% ipython --no-banner

In [1]: import numpy as np

In [2]: np.set_printoptions(precision=2, suppress=True, linewidth=160)

In [3]: t = np.deg2rad(77)

In [4]: m1 = np.eye(3)

In [5]: m1[np.ix_([2, 1], [2, 1])] = [[np.cos(t), -np.sin(t)], [np.sin(t), np.cos(t)]]

In [6]: m1
Out[6]: 
array([[ 1.  ,  0.  ,  0.  ],
       [ 0.  ,  0.22,  0.97],
       [ 0.  , -0.97,  0.22]])

In [7]: # keeps lengths

In [8]: out = np.linalg.inv(m1)

In [9]: np.linalg.inv(out)
Out[9]: 
array([[ 1.  ,  0.  ,  0.  ],
       [ 0.  ,  0.22,  0.97],
       [-0.  , -0.97,  0.22]])

In [10]: out
Out[10]: 
array([[ 1.  ,  0.  ,  0.  ],
       [-0.  ,  0.22, -0.97],
       [ 0.  ,  0.97,  0.22]])

In [11]: round(np.linalg.slogdet(m1)[0], 2)
Out[11]: np.float64(1.0)

In [12]: np.linalg.det(m1) * out
Out[12]: 
array([[ 1.  ,  0.  ,  0.  ],
       [-0.  ,  0.22, -0.97],
       [ 0.  ,  0.97,  0.22]])

In [13]: x = np.array([-1, -5, -2])

In [14]: np.linalg.inv(m1)
Out[14]: 
array([[ 1.  ,  0.  ,  0.  ],
       [-0.  ,  0.22, -0.97],
       [ 0.  ,  0.97,  0.22]])

In [15]: round(np.linalg.det(m1), 2)
Out[15]: np.float64(1.0)

In [16]: 3 - np.linalg.matrix_rank(m1 - np.eye(3), tol=1e-8)
Out[16]: np.int64(1)

In [17]: np.sort(np.abs(np.degrees(np.angle(np.linalg.eigvals(m1)))))
Out[17]: array([ 0., 77., 77.])

In [18]: m1.T @ (m1 @ x)
Out[18]: array([-1., -5., -2.])

In [19]: X = np.load("block13.npy")

In [20]: X
Out[20]: 
array([[ 0.,  1.,  0.],
       [-1.,  0.,  0.],
       [ 0.,  0.,  1.]])

In [21]: (X - X.T) / 2
Out[21]: 
array([[ 0.,  1.,  0.],
       [-1.,  0.,  0.],
       [ 0.,  0.,  0.]])

In [22]: X @ X
Out[22]: 
array([[-1.,  0.,  0.],
       [ 0., -1.,  0.],
       [ 0.,  0.,  1.]])

In [23]: np.sort(np.abs(np.linalg.eigvals(X)))
Out[23]: array([1., 1., 1.])

In [24]: (X + X.T) / 2
Out[24]: 
array([[0., 0., 0.],
       [0., 0., 0.],
       [0., 0., 1.]])

In [25]: np.linalg.matrix_power(X, 4)
Out[25]: 
array([[1., 0., 0.],
       [0., 1., 0.],
       [0., 0., 1.]])

In [26]: hat = np.triu(np.array([[1, 0, 2], [2, 0, 2], [0, 2, 1]]), 1) + np.eye(3)

In [27]: out = hat @ X @ np.linalg.inv(hat)

In [28]: np.poly(out)
Out[28]: array([ 1., -1.,  1., -1.])

In [29]: np.linalg.matrix_rank(out)
Out[29]: np.int64(3)

In [30]: np.round(np.linalg.det(out), 2)
Out[30]: np.float64(1.0)

In [31]: out
Out[31]: 
array([[ 0.,  1.,  0.],
       [-1.,  0.,  4.],
       [ 0.,  0.,  1.]])

In [32]: np.trace(out), np.trace(X)
Out[32]: (np.float64(1.0), np.float64(1.0))

In [33]: gram = X.T @ X

In [34]: np.linalg.matrix_rank(gram)
Out[34]: np.int64(3)

In [35]: np.linalg.svd(X, compute_uv=False) ** 2
Out[35]: array([1., 1., 1.])

In [36]: (X @ X.T).shape
Out[36]: (3, 3)

In [37]: arr = np.load("data.npy")

In [38]: arr
Out[38]: 
array([[0, 2, 0],
       [1, 0, 3],
       [2, 1, 2]])

In [39]: rng = np.random.default_rng(587)

In [40]: labels = rng.permutation(3)

In [41]: out = arr[:, labels] * rng.choice([-1, 1], 3)

In [42]: out
Out[42]: 
array([[ 0, -2,  0],
       [-3,  0,  1],
       [-2, -1,  2]])

In [43]: U, _, VT = np.linalg.svd(arr.T @ out)

In [44]: labels
Out[44]: array([2, 1, 0])

In [45]: np.round(U @ VT, 2) + 0
Out[45]: 
array([[ 0.,  0.,  1.],
       [ 0., -1.,  0.],
       [-1.,  0.,  0.]])

In [46]: x = np.array([2, 1, 2])

In [47]: np.einsum("ij,j->i", arr, x)
Out[47]: array([2, 8, 9])

In [48]: arr @ np.eye(3)[2]
Out[48]: array([0., 3., 2.])

In [49]: (arr @ x).argmax()
Out[49]: np.int64(2)

In [50]: np.linalg.norm(arr @ x) <= np.linalg.norm(arr, 2) * np.linalg.norm(x) + 1e-9
Out[50]: np.True_

In [51]: (arr * x).sum(axis=1)
Out[51]: array([2, 8, 9])

In [52]: arr @ x
Out[52]: array([2, 8, 9])
